In [1]: import numpy as np

In [2]: import numpy.linalg as la

In [3]: np.set_printoptions(precision=3, suppress=True, linewidth=200, floatmode="fixed")

In [4]: feats = np.loadtxt("run18.csv", delimiter=",")

In [5]: feats
Out[5]: 
array([[ 9.000, 14.000,  7.000, 16.000],
       [ 0.000,  0.000,  0.000,  0.000],
       [12.000, 23.000, 12.000, 18.000],
       [ 9.000, 14.000,  7.000, 16.000],
       [ 8.000,  9.000, 13.000,  8.000],
       [ 1.000,  0.000,  7.000,  1.000],
       [ 0.000,  0.000,  0.000,  0.000],
       [ 9.000, 14.000,  7.000, 16.000],
       [ 1.000,  0.000,  7.000,  1.000],
       [ 7.000,  9.000,  6.000,  7.000],
       [ 3.000,  9.000,  5.000,  2.000],
       [ 1.000,  0.000,  7.000,  1.000],
       [ 0.000,  0.000,  0.000,  0.000],
       [ 0.000,  0.000,  0.000,  0.000],
       [ 7.000,  9.000,  6.000,  7.000],
       [ 0.000,  0.000,  0.000,  0.000],
       [ 3.000,  5.000,  8.000, 10.000],
       [ 3.000,  9.000,  5.000,  2.000],
       [ 0.000,  0.000,  0.000,  0.000],
       [ 0.000,  0.000,  0.000,  0.000],
       [ 0.000,  0.000,  0.000,  0.000],
       [ 4.000,  9.000, 12.000,  3.000],
       [ 5.000, 14.000,  6.000, 11.000],
       [ 2.000,  5.000,  1.000,  9.000],
       [ 2.000,  5.000,  1.000,  9.000],
       [ 0.000,  0.000,  0.000,  0.000],
       [13.000, 23.000, 19.000, 19.000],
       [ 3.000,  9.000,  5.000,  2.000]])

In [6]: Q, R = la.qr(feats)

In [7]: R
Out[7]: 
array([[-28.390, -48.362, -33.110, -42.656],
       [  0.000, -12.047,  -0.642,  -2.747],
       [  0.000,   0.000,  16.258,  -3.820],
       [  0.000,   0.000,   0.000, -13.430]])

In [8]: np.round(abs(R[0, 0]), 3), round(float(la.norm(feats[:, 0])), 3)
Out[8]: (np.float64(28.39), 28.39)

In [9]: np.abs(np.diag(R))
Out[9]: array([28.390, 12.047, 16.258, 13.430])

In [10]: np.round(Q.T @ Q, 3) + 0
Out[10]: 
array([[1.000, 0.000, 0.000, 0.000],
       [0.000, 1.000, 0.000, 0.000],
       [0.000, 0.000, 1.000, 0.000],
       [0.000, 0.000, 0.000, 1.000]])

In [11]: np.round(la.norm(R[2], 1), 3), np.round(la.norm(R[2], np.inf), 3)
Out[11]: (np.float64(20.077), np.float64(16.258))

In [12]: la.norm(R, axis=2)
AxisError: axis 2 is out of bounds for array of dimension 2


In [13]: la.norm(R, axis=0)
Out[13]: array([28.390, 49.840, 36.892, 44.967])

In [14]: round(float(la.norm(R) ** 2 / la.norm(R, 2) ** 2), 3)
Out[14]: 1.072
